$ python -q
>>> import numpy as np
>>> np.set_printoptions(suppress=True, linewidth=120)
>>> def tidy(a):
...     return np.round(a, 3) + 0
... 
>>> feats = np.diag(10 * np.array([-1, -1, -3, 1, -3, 1])) + np.array([[0, -1, -2, 1, 1, 0],
...     [2, -1, -2, 1, 1, 1],
...     [0, -2, 0, -2, 2, 1],
...     [1, 1, 1, 0, -2, 1],
...     [1, 1, 0, 2, -2, 2],
...     [1, -2, -1, 2, 2, -2]])
>>> feats
array([[-10,  -1,  -2,   1,   1,   0],
       [  2, -11,  -2,   1,   1,   1],
       [  0,  -2, -30,  -2,   2,   1],
       [  1,   1,   1,  10,  -2,   1],
       [  1,   1,   0,   2, -32,   2],
       [  1,  -2,  -1,   2,   2,   8]])
>>> Q, vecs = np.linalg.qr(feats[:, :2])[0], np.linalg.qr(feats[:, 2:])[0]
>>> s = np.linalg.svd(Q.T @ vecs, compute_uv=False)
>>> (s > 0.9).sum()
np.int64(0)
>>> tidy(np.linalg.norm(Q @ Q.T - vecs @ vecs.T, 2))
np.float64(1.0)
>>> tidy(np.degrees(np.arccos(s.clip(0, 1))))
array([67.353, 79.001])
>>> tidy(s)
array([0.385, 0.191])
>>> arr = np.array([[1, 0, 0, 0, 0, 0, 0, 0],
...     [1, 0, 0, 0, 0, 0, 0, 0],
...     [2, -1, 2, 0, 0, 0, 0, 0],
...     [1, 2, 1, -1, 0, 0, 0, 0],
...     [0, -2, 2, 1, 0, 0, 0, 0],
...     [-1, 1, 1, 1, -2, 0, 0, 0],
...     [2, -1, -2, -2, 0, 1, 1, 0],
...     [0, 2, -2, 0, 0, -1, 2, 0]])
>>> # triangular, det is the product of the diagonal
>>> Uu, s, Vh = np.linalg.svd(arr)
>>> vecs = Vh[:(s > 1e-8).sum()]
>>> rng = np.random.default_rng(2631)
>>> x0 = arr[0] + -2 * arr[2] + rng.integers(2) * np.eye(8)[3]
>>> x0
array([-3.,  2., -4.,  1.,  0.,  0.,  0.,  0.])
>>> tidy(np.linalg.norm(x0 - vecs.T @ vecs @ x0))
np.float64(0.0)
>>> tidy(vecs.T @ vecs)
array([[1., 0., 0., 0., 0., 0., 0., 0.],
       [0., 1., 0., 0., 0., 0., 0., 0.],
       [0., 0., 1., 0., 0., 0., 0., 0.],
       [0., 0., 0., 1., 0., 0., 0., 0.],
       [0., 0., 0., 0., 1., 0., 0., 0.],
       [0., 0., 0., 0., 0., 1., 0., 0.],
       [0., 0., 0., 0., 0., 0., 1., 0.],
       [0., 0., 0., 0., 0., 0., 0., 0.]])
>>> np.allclose(vecs.T @ vecs @ x0, x0)
True
>>> tidy(np.diag(vecs.T @ vecs))
array([1., 1., 1., 1., 1., 1., 1., 0.])
>>> np.linalg.matrix_rank(np.vstack([arr, x0]))
np.int64(7)
>>> Uu, s, Vh = np.linalg.svd(arr)
>>> np.argmax(s[:-1] / (s[1:] + 1e-6)) + 1
np.int64(7)
>>> tidy(s)
array([5.11 , 4.392, 3.123, 1.969, 1.805, 0.835, 0.122, 0.   ])
>>> Y = Uu[:, :7] @ np.diag(s[:7]) @ Vh[:7]
>>> tidy(Y)
array([[ 1.,  0.,  0.,  0.,  0.,  0.,  0.,  0.],
       [ 1.,  0.,  0.,  0.,  0.,  0.,  0.,  0.],
       [ 2., -1.,  2.,  0.,  0.,  0.,  0.,  0.],
       [ 1.,  2.,  1., -1.,  0.,  0.,  0.,  0.],
       [ 0., -2.,  2.,  1.,  0.,  0.,  0.,  0.],
       [-1.,  1.,  1.,  1., -2.,  0.,  0.,  0.],
       [ 2., -1., -2., -2.,  0.,  1.,  1.,  0.],
       [ 0.,  2., -2.,  0.,  0., -1.,  2.,  0.]])
>>> np.abs(np.diag(np.linalg.qr(arr)[1])) > 1e-9
array([ True,  True,  True,  True,  True,  True,  True, False])
>>> np.allclose(arr[:-1].T @ np.linalg.lstsq(arr[:-1].T, arr[-1])[0], arr[-1])
False
>>> np.unique(arr.round(6), axis=0).shape
(7, 8)
